$ ipython --no-banner

In [1]: import numpy as np

In [2]: import numpy.linalg as la

In [3]: np.set_printoptions(precision=1, suppress=True, linewidth=160, floatmode="fixed")

In [4]: Y = np.array([[4]])

In [5]: Z = np.array([[0, -1, -1, 2, -2],
   ...:     [1, 1, 2, 1, 2],
   ...:     [2, -1, 1, 1, -2],
   ...:     [1, 0, 2, 2, -2],
   ...:     [1, 0, 2, 1, -2]])

In [6]: m1 = np.block([[Y, np.zeros((1, 5))], [np.zeros((5, 1)), Z]])

In [7]: m1
Out[7]: 
array([[ 4.0,  0.0,  0.0,  0.0,  0.0,  0.0],
       [ 0.0,  0.0, -1.0, -1.0,  2.0, -2.0],
       [ 0.0,  1.0,  1.0,  2.0,  1.0,  2.0],
       [ 0.0,  2.0, -1.0,  1.0,  1.0, -2.0],
       [ 0.0,  1.0,  0.0,  2.0,  2.0, -2.0],
       [ 0.0,  1.0,  0.0,  2.0,  1.0, -2.0]])

In [8]: la.lstsq(m1[:-1].T, m1[-1])[2]
Out[8]: np.int32(5)

In [9]: la.inv(m1)
LinAlgError: Singular matrix


In [10]: round(float(la.norm(m1, 2) / la.norm(m1)), 1)
Out[10]: 0.7

In [11]: [round(float(x), 1) for x in la.svd(m1, compute_uv=False)[:3]]
Out[11]: [5.9, 4.0, 3.9]

In [12]: la.matrix_rank(m1, rtol=0.1)
Out[12]: np.int64(5)

In [13]: np.argsort(-la.norm(m1, axis=0).round(6), kind="stable")[:3]
Out[13]: array([5, 0, 3])

In [14]: la.cond(m1) > 100
Out[14]: np.True_

In [15]: Y = m1 / np.sqrt((m1 ** 2).mean(axis=1, keepdims=True))

In [16]: la.norm(Y, axis=1)
Out[16]: array([2.4, 2.4, 2.4, 2.4, 2.4, 2.4])

In [17]: Y[1]
Out[17]: array([ 0.0,  0.0, -0.8, -0.8,  1.5, -1.5])

In [18]: rk = la.matrix_rank(m1)

In [19]: rk
Out[19]: np.int64(5)

In [20]: N = la.svd(m1)[2][rk:].T

In [21]: la.matrix_rank(m1.T @ m1), la.matrix_rank(m1 @ m1.T)
Out[21]: (np.int64(5), np.int64(5))

In [22]: np.round(m1 @ N, 1) + 0
Out[22]: 
array([[0.0],
       [0.0],
       [0.0],
       [0.0],
       [0.0],
       [0.0]])

In [23]: U, sigma, vt = la.svd(m1)

In [24]: sigma.round(1) + 0
Out[24]: array([5.9, 4.0, 3.9, 1.8, 1.3, 0.0])

In [25]: Y = U[:, :5] @ np.diag(sigma[:5]) @ vt[:5]

In [26]: Y.round(1) + 0
Out[26]: 
array([[ 4.0,  0.0,  0.0,  0.0,  0.0,  0.0],
       [ 0.0,  0.0, -1.0, -1.0,  2.0, -2.0],
       [ 0.0,  1.0,  1.0,  2.0,  1.0,  2.0],
       [ 0.0,  2.0, -1.0,  1.0,  1.0, -2.0],
       [ 0.0,  1.0,  0.0,  2.0,  2.0, -2.0],
       [ 0.0,  1.0,  0.0,  2.0,  1.0, -2.0]])

In [27]: round(float(np.abs(m1 - Y).max()), 1)
Out[27]: 0.0

In [28]: la.matrix_rank(Y)
Out[28]: np.int64(5)

In [29]: la.matrix_rank(m1, rtol=0.05)
Out[29]: np.int64(5)

In [30]: np.round(la.norm(m1 - Y, 2), 1), np.round(sigma[5], 1)
Out[30]: (np.float64(0.0), np.float64(0.0))

In [31]: Y = np.array([[6, 8, 1, 1, 9, 2, 6, 2, 0],
    ...:     [1, 4, 9, 8, 2, 9, 1, 7, 8],
    ...:     [7, 7, 4, 7, 7, 8, 9, 2, 4],
    ...:     [7, 8, 1, 6, 5, 5, 2, 7, 0],
    ...:     [9, 1, 6, 3, 3, 3, 0, 9, 9],
    ...:     [9, 3, 3, 5, 9, 6, 6, 6, 0],
    ...:     [8, 6, 4, 9, 1, 1, 0, 9, 2],
    ...:     [2, 5, 8, 9, 7, 7, 5, 1, 4],
    ...:     [0, 8, 6, 8, 8, 1, 3, 5, 5]])

In [32]: A = np.triu(Y)

In [33]: A
Out[33]: 
array([[6, 8, 1, 1, 9, 2, 6, 2, 0],
       [0, 4, 9, 8, 2, 9, 1, 7, 8],
       [0, 0, 4, 7, 7, 8, 9, 2, 4],
       [0, 0, 0, 6, 5, 5, 2, 7, 0],
       [0, 0, 0, 0, 3, 3, 0, 9, 9],
       [0, 0, 0, 0, 0, 6, 6, 6, 0],
       [0, 0, 0, 0, 0, 0, 0, 9, 2],
       [0, 0, 0, 0, 0, 0, 0, 1, 4],
       [0, 0, 0, 0, 0, 0, 0, 0, 5]])

In [34]: U, sigma, vt = la.svd(A)

In [35]: vecs = vt[:(sigma > 1e-8).sum()]

In [36]: rng = np.random.default_rng(6936)

In [37]: x = A[4] + -3 * A[8] + rng.integers(2) * np.eye(9)[5]

In [38]: x
Out[38]: array([ 0.0,  0.0,  0.0,  0.0,  3.0,  3.0,  0.0,  9.0, -6.0])

In [39]: np.round(la.norm(x - vecs.T @ vecs @ x), 1)
Out[39]: np.float64(0.0)

In [40]: np.round(vecs.T @ vecs, 1) + 0
Out[40]: 
array([[ 0.3,  0.4, -0.1,  0.0,  0.1, -0.1,  0.1,  0.0,  0.0],
       [ 0.4,  0.8,  0.1,  0.0,  0.0,  0.0,  0.0,  0.0,  0.0],
       [-0.1,  0.1,  1.0,  0.0,  0.0,  0.0,  0.0,  0.0,  0.0],
       [ 0.0,  0.0,  0.0,  1.0,  0.0,  0.0,  0.0,  0.0,  0.0],
       [ 0.1,  0.0,  0.0,  0.0,  1.0,  0.0,  0.0,  0.0,  0.0],
       [-0.1,  0.0,  0.0,  0.0,  0.0,  1.0,  0.0,  0.0,  0.0],
       [ 0.1,  0.0,  0.0,  0.0,  0.0,  0.0,  1.0,  0.0,  0.0],
       [ 0.0,  0.0,  0.0,  0.0,  0.0,  0.0,  0.0,  1.0,  0.0],
       [ 0.0,  0.0,  0.0,  0.0,  0.0,  0.0,  0.0,  0.0,  1.0]])

In [41]: np.diag(vecs.T @ vecs)
Out[41]: array([0.3, 0.8, 1.0, 1.0, 1.0, 1.0, 1.0, 1.0, 1.0])

In [42]: np.allclose(vecs.T @ vecs @ x, x)
Out[42]: True

In [43]: rk = la.matrix_rank(A)

In [44]: rk
Out[44]: np.int64(8)

In [45]: N = la.svd(A)[2][rk:].T

In [46]: [int(la.matrix_rank(A[:i])) for i in range(1, len(A) + 1)]
Out[46]: [1, 2, 3, 4, 5, 6, 7, 8, 8]

In [47]: np.argsort(-la.norm(A, axis=0).round(6), kind="stable")[:3]
Out[47]: array([7, 5, 8])

In [48]: la.cond(A) > 100
Out[48]: np.True_

In [49]: U, sigma, vt = la.svd(A)

In [50]: sigma.round(1) + 0
Out[50]: array([29.7, 14.9, 11.3,  9.7,  7.4,  5.8,  2.3,  1.3,  0.0])

In [51]: np.argmax(sigma[:-1] / (sigma[1:] + 1e-6)) + 1
Out[51]: np.int64(8)

In [52]: Y = U[:, :8] @ np.diag(sigma[:8]) @ vt[:8]

In [53]: round(la.norm(A - Y, 2), 1), round(sigma[8], 1)
Out[53]: (np.float64(0.0), np.float64(0.0))

In [54]: np.round(la.norm(A - Y) / la.norm(A), 1)
Out[54]: np.float64(0.0)

In [55]: la.matrix_rank(Y)
Out[55]: np.int64(8)

In [56]: Y.round(1) + 0
Out[56]: 
array([[6.0, 8.0, 1.0, 1.0, 9.0, 2.0, 6.0, 2.0, 0.0],
       [0.0, 4.0, 9.0, 8.0, 2.0, 9.0, 1.0, 7.0, 8.0],
       [0.0, 0.0, 4.0, 7.0, 7.0, 8.0, 9.0, 2.0, 4.0],
       [0.0, 0.0, 0.0, 6.0, 5.0, 5.0, 2.0, 7.0, 0.0],
       [0.0, 0.0, 0.0, 0.0, 3.0, 3.0, 0.0, 9.0, 9.0],
       [0.0, 0.0, 0.0, 0.0, 0.0, 6.0, 6.0, 6.0, 0.0],
       [0.0, 0.0, 0.0, 0.0, 0.0, 0.0, 0.0, 9.0, 2.0],
       [0.0, 0.0, 0.0, 0.0, 0.0, 0.0, 0.0, 1.0, 4.0],
       [0.0, 0.0, 0.0, 0.0, 0.0, 0.0, 0.0, 0.0, 5.0]])

In [57]: labels = rng.permutation(9)

In [58]: labels
Out[58]: array([3, 0, 5, 6, 4, 2, 8, 1, 7])

In [59]: Y = A[labels][:, labels]

In [60]: np.trace(Y)
Out[60]: np.int64(35)

In [61]: np.sort(np.abs(la.eigvals(Y)))
Out[61]: array([0.0, 1.0, 3.0, 4.0, 4.0, 5.0, 6.0, 6.0, 6.0])

In [62]: Y
Out[62]: 
array([[6, 0, 5, 2, 5, 0, 0, 0, 7],
       [1, 6, 2, 6, 9, 1, 0, 8, 2],
       [0, 0, 6, 6, 0, 0, 0, 0, 6],
       [0, 0, 0, 0, 0, 0, 2, 0, 9],
       [0, 0, 3, 0, 3, 0, 9, 0, 9],
       [7, 0, 8, 9, 7, 4, 4, 0, 2],
       [0, 0, 0, 0, 0, 0, 5, 0, 0],
       [8, 0, 9, 1, 2, 9, 8, 4, 7],
       [0, 0, 0, 0, 0, 0, 4, 0, 1]])

In [63]: np.diag(Y)
Out[63]: array([6, 6, 6, 0, 3, 4, 5, 4, 1])
